$ python -q
>>> import numpy as np
>>> import numpy.linalg as la
>>> np.set_printoptions(precision=2, suppress=True, linewidth=160, sign=" ")
>>> tidy = lambda a: np.round(a, 2) + 0
>>> feats = np.array([[0, 3, 0], [3, 0, 0], [0, 3, 1], [0, 0, 0], [0, 0, 0]])
>>> B = np.c_[feats[:, :2] @ np.array([[0, -1], [-3, -1]]), np.array([2, 0, 3, 0, 1])]
>>> print(B)
[[-9 -3  2]
 [ 0 -3  0]
 [-9 -3  3]
 [ 0  0  0]
 [ 0  0  1]]
>>> print(tidy(la.norm(B - feats @ la.lstsq(feats, B)[0], axis=0)))
[ 0.  0.  1.]
>>> print(tidy(la.norm(la.qr(feats)[0].T @ B, axis=0) ** 2 / ((B ** 2).sum(axis=0) + 1e-12)))
[ 1.    1.    0.93]
>>> print(la.matrix_rank(B))
3
>>> O, evecs = la.qr(B[:, :2])[0], la.qr(B[:, 2:])[0]
>>> s = la.svd(O.T @ evecs, compute_uv=False)
>>> print(tidy(s))
[ 0.94]
>>> print((s > 0.9).sum())
1
>>> print(np.diff(feats, axis=0))
[[ 3 -3  0]
 [-3  3  1]
 [ 0 -3 -1]
 [ 0  0  0]]
>>> print(feats - feats[0])
[[ 0  0  0]
 [ 3 -3  0]
 [ 0  0  1]
 [ 0 -3  0]
 [ 0 -3  0]]
>>> print(np.unravel_index(np.abs(feats).argmax(), feats.shape))
(np.int64(0), np.int64(1))
>>> print(feats.mean(axis=0))
[ 0.6  1.2  0.2]
>>> print(np.count_nonzero(feats))
4
>>> print(la.matrix_rank(feats))
3
>>> la.rank(feats)
Traceback (most recent call last):
  File "<python-input-20>", line 1, in <module>
    la.rank(feats)
    ^^^^^^^
AttributeError: module 'numpy.linalg' has no attribute 'rank'
>>> print(tidy(la.norm(feats)))
5.29
>>> print(np.abs(feats).max())
3
>>> x = np.array([3, -3, 0])
>>> rhs = feats @ x
>>> beta, lr = np.zeros(3), 1 / la.norm(feats, 2) ** 2
>>> for i in range(250):
...     beta -= lr * feats.T @ (feats @ beta - rhs)
...     if i % 50 == 0: print(i, round(la.norm(feats @ beta - rhs), 2))
... 
0 4.64
50 0.09
100 0.02
150 0.01
200 0.0
>>> print(tidy(la.cond(feats)))
6.17
>>> O, r_ = la.qr(feats)
>>> print(tidy(O.T @ O))
[[ 1.  0.  0.]
 [ 0.  1.  0.]
 [ 0.  0.  1.]]
>>> print(tidy(np.abs(np.diag(r_))))
[ 3.    4.24  0.71]
>>> s = 5 * 0.9 ** np.arange(4)
>>> rng = np.random.default_rng(13418)
>>> X = rng.normal(size=(20, 4)) * rng.permutation(s)
>>> print(tidy(X))
[[ -3.11   2.13   3.95  -3.54]
 [ -1.05   1.1   -5.81   8.97]
 [  2.05   3.48   7.77   2.72]
 [  0.55   0.63  -1.45   4.98]
 [ -0.29  -4.63  -1.31   8.26]
 [  0.45   1.23  -3.56  -1.64]
 [  1.53   1.61  -6.27  -1.65]
 [ -2.02   4.02  -4.14   8.57]
 [  4.17  -0.8    3.14 -10.68]
 [  4.82  -6.04  -7.32  -4.84]
 [  4.94   1.18  -3.33  -2.68]
 [  0.76  -1.77   0.39   1.99]
 [ -0.96   3.4   -0.7   -3.65]
 [ -6.72  -1.99  -0.59  -0.69]
 [ -2.53   2.49   0.81   1.37]
 [ -0.53   2.74  -1.1   13.72]
 [  2.4   -1.23  -5.08  -1.49]
 [  1.34  -4.45   6.83  -6.19]
 [  0.25  -1.97   2.05  -4.36]
 [  5.1    6.34  -1.74   5.56]]
>>> Xc = X - X.mean(axis=1)
Traceback (most recent call last):
  File "<python-input-35>", line 1, in <module>
    Xc = X - X.mean(axis=1)
         ~~^~~~~~~~~~~~~~~~
ValueError: operands could not be broadcast together with shapes (20,4) (20,) 
>>> Xc = X - X.mean(axis=0)
>>> left, s, Vh = la.svd(Xc, full_matrices=False)
>>> print(np.abs(Vh[0]).argmax())
3
>>> print(tidy(np.abs(Vh[-1])))
[ 0.74  0.51  0.31  0.3 ]
>>> print((np.sign(left[:, 0]) == np.sign(left[0, 0])).astype(int))
[ 1  0  0  0  0  1  1  0  1  1  1  0  1  1  0  0  1  1  1  0]
>>> print(tidy(s))
[ 27.91  17.78  12.96  11.27]
>>> print(tidy(Xc.mean(axis=0)))
[ 0.  0.  0.  0.]
>>> cov = np.cov(X, rowvar=False)
>>> print(tidy(cov))
[[ 8.83 -0.58 -1.6  -4.64]
 [-0.58 10.18  0.28  7.13]
 [-1.6   0.28 17.08 -6.43]
 [-4.64  7.13 -6.43 37.07]]
>>> print(tidy(la.eigvalsh(cov)[::-1]))
[ 41.    16.64   8.84   6.68]
>>> print(tidy(np.median(X, axis=0)))
[ 0.5   1.14 -1.21 -1.09]
>>> print(np.argsort(-X.std(axis=0).round(6), kind="stable"))
[ 3  2  1  0]
>>> print(tidy(la.det(cov.T)))
40306.24
>>> print(tidy(la.eigvals(cov).sum().real))
73.17
>>> print(tidy(np.kron(np.eye(2, dtype=int), cov)))
[[ 8.83 -0.58 -1.6  -4.64  0.    0.    0.    0.  ]
 [-0.58 10.18  0.28  7.13  0.    0.    0.    0.  ]
 [-1.6   0.28 17.08 -6.43  0.    0.    0.    0.  ]
 [-4.64  7.13 -6.43 37.07  0.    0.    0.    0.  ]
 [ 0.    0.    0.    0.    8.83 -0.58 -1.6  -4.64]
 [ 0.    0.    0.    0.   -0.58 10.18  0.28  7.13]
 [ 0.    0.    0.    0.   -1.6   0.28 17.08 -6.43]
 [ 0.    0.    0.    0.   -4.64  7.13 -6.43 37.07]]
>>> print(tidy(np.einsum("ii->", cov)))
73.17
>>> B = np.c_[X[:, :1] @ np.array([[1]]), np.array([-3, 2, -1, 0, -1, 3, 2, 1, -3, 3, -2, -3, 0, -2, 2, 3, -3, 0, 1, 0])]
>>> print(tidy(B))
[[-3.11 -3.  ]
 [-1.05  2.  ]
 [ 2.05 -1.  ]
 [ 0.55  0.  ]
 [-0.29 -1.  ]
 [ 0.45  3.  ]
 [ 1.53  2.  ]
 [-2.02  1.  ]
 [ 4.17 -3.  ]
 [ 4.82  3.  ]
 [ 4.94 -2.  ]
 [ 0.76 -3.  ]
 [-0.96  0.  ]
 [-6.72 -2.  ]
 [-2.53  2.  ]
 [-0.53  3.  ]
 [ 2.4  -3.  ]
 [ 1.34  0.  ]
 [ 0.25  1.  ]
 [ 5.1   0.  ]]
>>> print(tidy(la.norm(B - X @ la.lstsq(X, B)[0], axis=0)))
[ 0.    8.34]
>>> print(tidy(la.norm(la.qr(X)[0].T @ B, axis=0) ** 2 / ((B ** 2).sum(axis=0) + 1e-12)))
[ 1.   0.2]
>>> x = np.array([-3, -2, 2, 0])
>>> rhs = X @ x
>>> beta, lr = np.zeros(4), 1 / la.norm(X, 2) ** 2
>>> for i in range(30):
...     beta -= lr * X.T @ (X @ beta - rhs)
...     if i % 10 == 0: print(i, round(la.norm(X @ beta - rhs), 2))
... 
0 42.4
10 2.95
20 0.27
>>> print(tidy(la.cond(X)))
2.5
>>> E = np.array([[1, 2, 0, 0], [1, 2, 0, 0], [0, 0, 1, 2], [0, 0, 1, 2]])
>>> left, s, Vh = la.svd(E)
>>> print(tidy(s))
[ 3.16  3.16  0.    0.  ]
>>> print(np.argmax(s[:-1] / (s[1:] + 1e-6)) + 1)
2
>>> B = left[:, :2] @ np.diag(s[:2]) @ Vh[:2]
>>> print(tidy(np.abs(E - B).max()))
0.0
>>> print(la.matrix_rank(B))
2
>>> print(tidy(la.norm(E - B) / la.norm(E)))
0.0
>>> print(la.matrix_rank(E, rtol=0.05))
2
>>> z = rng.permutation(4)
>>> print(z)
[ 0  3  1  2]
>>> B = E[z][:, z]
>>> print(np.diag(B))
[ 1  2  2  1]
>>> print([round(float(x), 2) for x in la.svd(E, compute_uv=False)[:3]])
[3.16, 3.16, 0.0]
>>> B = np.array([[-2.5, 2.0, 0.1],
...     [0.4, -1.6, 0.3],
...     [0.7, -0.1, 3.0],
...     [-0.4, 0.7, 1.0],
...     [-0.1, 0.4, -1.9]])
>>> C = np.array([[0.0, -0.8, 1.4, 0.3], [0.5, -0.4, 1.0, 1.2], [0.4, 0.2, 0.3, 0.2]])
>>> K = B @ C
>>> print(tidy(K))
[[ 1.04  1.22 -1.47  1.67]
 [-0.68  0.38 -0.95 -1.74]
 [ 1.15  0.08  1.78  0.69]
 [ 0.75  0.24  0.44  0.92]
 [-0.56 -0.46 -0.31  0.07]]
>>> print(la.matrix_rank(K, rtol=0.1))
3
>>> print(la.cond(K) > 100)
True
>>> print(np.argsort(-la.norm(K, axis=0).round(6), kind="stable")[:3])
[ 3  2  0]
>>> C = X[[15, 18]].astype(float)
>>> for _ in range(3):
...     z = la.norm(X[:, None] - C, axis=-1).argmin(axis=1)
...     C = np.array([X[z == j].mean(axis=0) for j in range(2)])
... 
>>> print(z)
[ 1  0  1  0  0  1  1  0  1  1  1  1  1  1  1  0  1  1  1  0]
>>> print(np.bincount(z))
[  6  14]
>>> print(np.abs(C[1] - C[0]).argmax())
3
>>> B = K / la.norm(K, axis=1)
Traceback (most recent call last):
  File "<python-input-87>", line 1, in <module>
    B = K / la.norm(K, axis=1)
        ~~^~~~~~~~~~~~~~~~~~~~
ValueError: operands could not be broadcast together with shapes (5,4) (5,) 
>>> B = K / la.norm(K, axis=1, keepdims=True)
>>> cov = B @ B.T
>>> print(tidy(np.degrees(np.arccos(np.clip(cov[4, 3], -1, 1)))))
126.22
>>> print(tidy(cov))
[[ 1.   -0.3  -0.03  0.56 -0.26]
 [-0.3   1.   -0.77 -0.89  0.22]
 [-0.03 -0.77  1.    0.8  -0.67]
 [ 0.56 -0.89  0.8   1.   -0.59]
 [-0.26  0.22 -0.67 -0.59  1.  ]]
>>> W0 = np.loadtxt("case9.csv", delimiter=",")
>>> print(tidy(W0))
[[ 1.13  1.29 -0.29 -0.65 -0.36  0.86]
 [ 1.29  0.42 -0.29 -1.07 -0.04 -0.33]
 [-0.29 -0.29  1.68 -0.25 -0.58 -0.15]
 [-0.65 -1.07 -0.25  1.82 -0.16 -1.14]
 [-0.36 -0.04 -0.58 -0.16  0.56  0.28]
 [ 0.86 -0.33 -0.15 -1.14  0.28  2.38]]
>>> z = rng.permutation(6)
>>> print(z)
[ 4  1  3  2  0  5]
>>> B = W0[z][:, z]
>>> print(tidy(B))
[[ 0.56 -0.04 -0.16 -0.58 -0.36  0.28]
 [-0.04  0.42 -1.07 -0.29  1.29 -0.33]
 [-0.16 -1.07  1.82 -0.25 -0.65 -1.14]
 [-0.58 -0.29 -0.25  1.68 -0.29 -0.15]
 [-0.36  1.29 -0.65 -0.29  1.13  0.86]
 [ 0.28 -0.33 -1.14 -0.15  0.86  2.38]]
>>> print(np.allclose(B, W0))
False
>>> print(tidy(np.diag(B)))
[ 0.56  0.42  1.82  1.68  1.13  2.38]
>>> rank = la.matrix_rank(W0)
>>> print(rank)
5
>>> ns = la.svd(W0)[2][rank:].T
>>> print(tidy(W0 @ ns))
[[ 0.]
 [ 0.]
 [ 0.]
 [ 0.]
 [ 0.]
 [ 0.]]
>>> print(tidy(W0 @ W0))
[[ 4.32  2.51 -0.93 -4.15 -0.15  3.29]
 [ 2.51  3.16 -0.64 -2.77 -0.26  1.44]
 [-0.93 -0.64  3.4  -0.13 -1.19 -0.62]
 [-4.15 -2.77 -0.13  6.27 -0.27 -5.02]
 [-0.15 -0.26 -1.19 -0.27  0.9   0.8 ]
 [ 3.29  1.44 -0.62 -5.02  0.8   7.94]]
>>> print(tidy((W0 + W0.T) / 2))
[[ 1.13  1.29 -0.29 -0.65 -0.36  0.86]
 [ 1.29  0.42 -0.29 -1.07 -0.04 -0.33]
 [-0.29 -0.29  1.68 -0.25 -0.58 -0.15]
 [-0.65 -1.07 -0.25  1.82 -0.16 -1.14]
 [-0.36 -0.04 -0.58 -0.16  0.56  0.28]
 [ 0.86 -0.33 -0.15 -1.14  0.28  2.38]]
>>> print(tidy(la.det(W0)))
0.0
>>> W0.inv()
Traceback (most recent call last):
  File "<python-input-107>", line 1, in <module>
    W0.inv()
    ^^^^^^
AttributeError: 'numpy.ndarray' object has no attribute 'inv'
>>> print(np.allclose(W0 @ W0.T, W0.T @ W0))
True
>>> print(tidy(np.sort(np.abs(la.eigvals(W0)))))
[ 0.  1.  1.  2.  2.  4.]
>>> print(tidy(np.abs(la.eigvals(W0)).max()))
4.0
>>> x = np.array([-3, -1, 0, -3, 0, 1])
>>> h1 = np.maximum(W0 @ x, 0)
>>> print(tidy(np.tanh(W0 @ x)))
[-0.95 -0.89  0.94 -1.    0.96  1.  ]
>>> print(tidy(h1))
[ 0.    0.    1.77  0.    1.89  3.55]
>>> print(np.flatnonzero(h1 > 1e-9))
[ 2  4  5]
>>> M = np.load("dump.npy")
>>> print(M)
[[  0   1  -2   1   2]
 [ -1   0  -2   1   0]
 [ -2  -1  -1   1  -1]
 [ -1  -1  -2  -1  -2]
 [  1  -2  -3  -3  -2]
 [  2  -3  -4  -1  -4]
 [  3  -5  -6   1  -3]
 [  3  -4  -8   3  -3]
 [  2  -3  -7   1  -1]
 [  3  -2  -5   0  -2]
 [  2  -1  -7  -1  -4]
 [  2   0  -8  -1  -5]
 [  2   0 -10  -2  -6]
 [  3  -2 -12  -2  -5]
 [  5   0 -12  -2  -7]
 [  3  -1 -12  -1  -9]
 [  1   0 -12  -3  -7]
 [  0   2 -13  -3  -5]
 [  1   2 -12  -3  -6]
 [  0   3 -14  -5  -4]
 [  2   5 -16  -6  -4]
 [  4   5 -14  -5  -2]
 [  2   3 -16  -3  -4]
 [  2   1 -17  -5  -5]
 [  3   0 -19  -6  -6]
 [  5   0 -21  -4  -7]
 [  4  -1 -19  -6  -6]
 [  3  -1 -19  -8  -5]
 [  3  -3 -17  -8  -6]]
>>> blk = np.stack([M, -1 * M, M[::-1]])
>>> print(blk.sum(axis=0))
[[  3  -3 -17  -8  -6]
 [  3  -1 -19  -8  -5]
 [  4  -1 -19  -6  -6]
 [  5   0 -21  -4  -7]
 [  3   0 -19  -6  -6]
 [  2   1 -17  -5  -5]
 [  2   3 -16  -3  -4]
 [  4   5 -14  -5  -2]
 [  2   5 -16  -6  -4]
 [  0   3 -14  -5  -4]
 [  1   2 -12  -3  -6]
 [  0   2 -13  -3  -5]
 [  1   0 -12  -3  -7]
 [  3  -1 -12  -1  -9]
 [  5   0 -12  -2  -7]
 [  3  -2 -12  -2  -5]
 [  2   0 -10  -2  -6]
 [  2   0  -8  -1  -5]
 [  2  -1  -7  -1  -4]
 [  3  -2  -5   0  -2]
 [  2  -3  -7   1  -1]
 [  3  -4  -8   3  -3]
 [  3  -5  -6   1  -3]
 [  2  -3  -4  -1  -4]
 [  1  -2  -3  -3  -2]
 [ -1  -1  -2  -1  -2]
 [ -2  -1  -1   1  -1]
 [ -1   0  -2   1   0]
 [  0   1  -2   1   2]]
>>> print(np.einsum("bij,cij->bc", blk, blk))
[[ 5735 -5735  2754]
 [-5735  5735 -2754]
 [ 2754 -2754  5735]]
>>> print(la.matrix_rank(blk.reshape(3, -1)))
2
>>> print((blk @ M.T).shape)
(3, 29, 29)
>>> print(tidy(la.norm(blk, axis=(1, 2))))
[ 75.73  75.73  75.73]
>>> Xc = M - M.mean(axis=0)
>>> evecs = la.svd(Xc)[2][:1]
>>> B = Xc - Xc @ evecs.T @ evecs
>>> print(la.norm(B, axis=1).round(6).argmax())
21
>>> print(tidy(B.std(axis=0)))
[ 1.37  2.17  0.62  1.47  1.66]
>>> B = np.array([[-3, 1, -2, 3, 3, 3],
...     [3, -2, -2, 1, 0, 1],
...     [-3, 2, 3, 1, 2, 0],
...     [1, -2, -1, -1, 2, 0],
...     [-1, 2, -1, -3, 3, 0],
...     [1, -3, -2, -1, -1, -1]])
>>> data = B + B.T
>>> print(data)
[[-6  4 -5  4  2  4]
 [ 4 -4  0 -1  2 -2]
 [-5  0  6  0  1 -2]
 [ 4 -1  0 -2 -1 -1]
 [ 2  2  1 -1  6 -1]
 [ 4 -2 -2 -1 -1 -2]]
>>> x = np.array([1, 0, 2, 1, 0, 1])
>>> rhs = data @ x
>>> print(rhs)
[-8  1  5  1  2 -3]
>>> print(tidy(la.solve(data, data[:, 3])))
[ 0.  0.  0.  1.  0.  0.]
>>> print(tidy(la.solve(data.T, data[4])))
[ 0.  0.  0.  0.  1.  0.]
>>> blk = np.stack([data, 3 * data, data[::-1]])
>>> print(np.einsum("bij,cij->bc", blk, blk))
[[ 320  960  -80]
 [ 960 2880 -240]
 [ -80 -240  320]]
>>> print(blk.sum(axis=0))
[[-20  14 -22  15   7  14]
 [ 18 -14   1  -5  14  -9]
 [-16  -1  24  -2   3  -9]
 [ 11  -4   6  -8  -3  -6]
 [ 12   4   4  -5  26  -6]
 [ 10  -4 -13   0  -2  -4]]
>>> print((blk @ data.T).shape)
(3, 6, 6)
